$ ipython --no-banner

In [1]: import numpy as np

In [2]: import numpy.linalg as la

In [3]: np.set_printoptions(precision=1, suppress=True, linewidth=200, sign=" ")

In [4]: W0 = np.load("data.npy")

In [5]: W0
Out[5]: 
array([[ 1. ,  0. ,  0. ,  0. ,  0. ,  0. ,  0. ,  0. ,  0. ,  0. ,  0. ,  0. ,  0. ,  0. ,  0. ],
       [ 0. ,  1. ,  0. ,  0. ,  0. ,  0. ,  0. ,  0. ,  0. ,  0. ,  0. ,  0. ,  0. ,  0. ,  0. ],
       [ 0. ,  0. ,  1. ,  0. ,  0. ,  0. ,  0. ,  0. ,  0. ,  0. ,  0. ,  0. ,  0. ,  0. ,  0. ],
       [ 0. ,  0. ,  0. ,  1. ,  0. ,  0. ,  0. ,  0. ,  0. ,  0. ,  0. ,  0. ,  0. ,  0. ,  0. ],
       [ 0. ,  0. ,  0. ,  0. ,  1. ,  0. ,  0. ,  0. ,  0. ,  0. ,  0. ,  0. ,  0. ,  0. ,  0. ],
       [ 0. ,  0. ,  0. ,  0. ,  0. , -0.7,  0. ,  0. ,  0. ,  0. ,  0. ,  0. ,  0. ,  0. , -0.8],
       [ 0. ,  0. ,  0. ,  0. ,  0. ,  0. ,  1. ,  0. ,  0. ,  0. ,  0. ,  0. ,  0. ,  0. ,  0. ],
       [ 0. ,  0. ,  0. ,  0. ,  0. ,  0. ,  0. ,  1. ,  0. ,  0. ,  0. ,  0. ,  0. ,  0. ,  0. ],
       [ 0. ,  0. ,  0. ,  0. ,  0. ,  0. ,  0. ,  0. ,  1. ,  0. ,  0. ,  0. ,  0. ,  0. ,  0. ],
       [ 0. ,  0. ,  0. ,  0. ,  0. ,  0. ,  0. ,  0. ,  0. ,  1. ,  0. ,  0. ,  0. ,  0. ,  0. ],
       [ 0. ,  0. ,  0. ,  0. ,  0. ,  0. ,  0. ,  0. ,  0. ,  0. ,  1. ,  0. ,  0. ,  0. ,  0. ],
       [ 0. ,  0. ,  0. ,  0. ,  0. ,  0. ,  0. ,  0. ,  0. ,  0. ,  0. ,  1. ,  0. ,  0. ,  0. ],
       [ 0. ,  0. ,  0. ,  0. ,  0. ,  0. ,  0. ,  0. ,  0. ,  0. ,  0. ,  0. ,  1. ,  0. ,  0. ],
       [ 0. ,  0. ,  0. ,  0. ,  0. ,  0. ,  0. ,  0. ,  0. ,  0. ,  0. ,  0. ,  0. ,  1. ,  0. ],
       [ 0. ,  0. ,  0. ,  0. ,  0. ,  0.8,  0. ,  0. ,  0. ,  0. ,  0. ,  0. ,  0. ,  0. , -0.7]])

In [6]: # keeps lengths

In [7]: rng = np.random.default_rng(18530)

In [8]: idx = rng.permutation(15)

In [9]: print(idx)
[ 11   0  12   7   8   9   5   6   2  14   1  13   3  10   4]

In [10]: out = W0[idx][:, idx]

In [11]: np.allclose(out, W0)
Out[11]: False

In [12]: x0 = np.array([-3, 3, 3, 2, 2, 3, 0, 0, 2, -3, -2, 3, 1, 3, 2])

In [13]: target = W0 @ x0

In [14]: print(target)
[-3.   3.   3.   2.   2.  -3.5  0.   0.   2.  -3.  -2.   3.   1.   3.   1. ]

In [15]: la.solve(W0, target)
Out[15]: array([-3.,  3.,  3.,  2.,  2.,  3.,  0.,  0.,  2., -3., -2.,  3.,  1.,  3.,  2.])

In [16]: la.solve(W0, target + W0[:, 1])
Out[16]: array([-3.,  4.,  3.,  2.,  2.,  3.,  0.,  0.,  2., -3., -2.,  3.,  1.,  3.,  2.])

In [17]: print(la.solve(W0, W0[:, 9]))
[ 0.  0.  0.  0.  0.  0.  0.  0.  0.  1.  0.  0.  0.  0. -0.]

In [18]: print(la.solve(W0.T, W0[8]))
[ 0.  0.  0.  0.  0. -0.  0.  0.  1.  0.  0.  0.  0.  0.  0.]
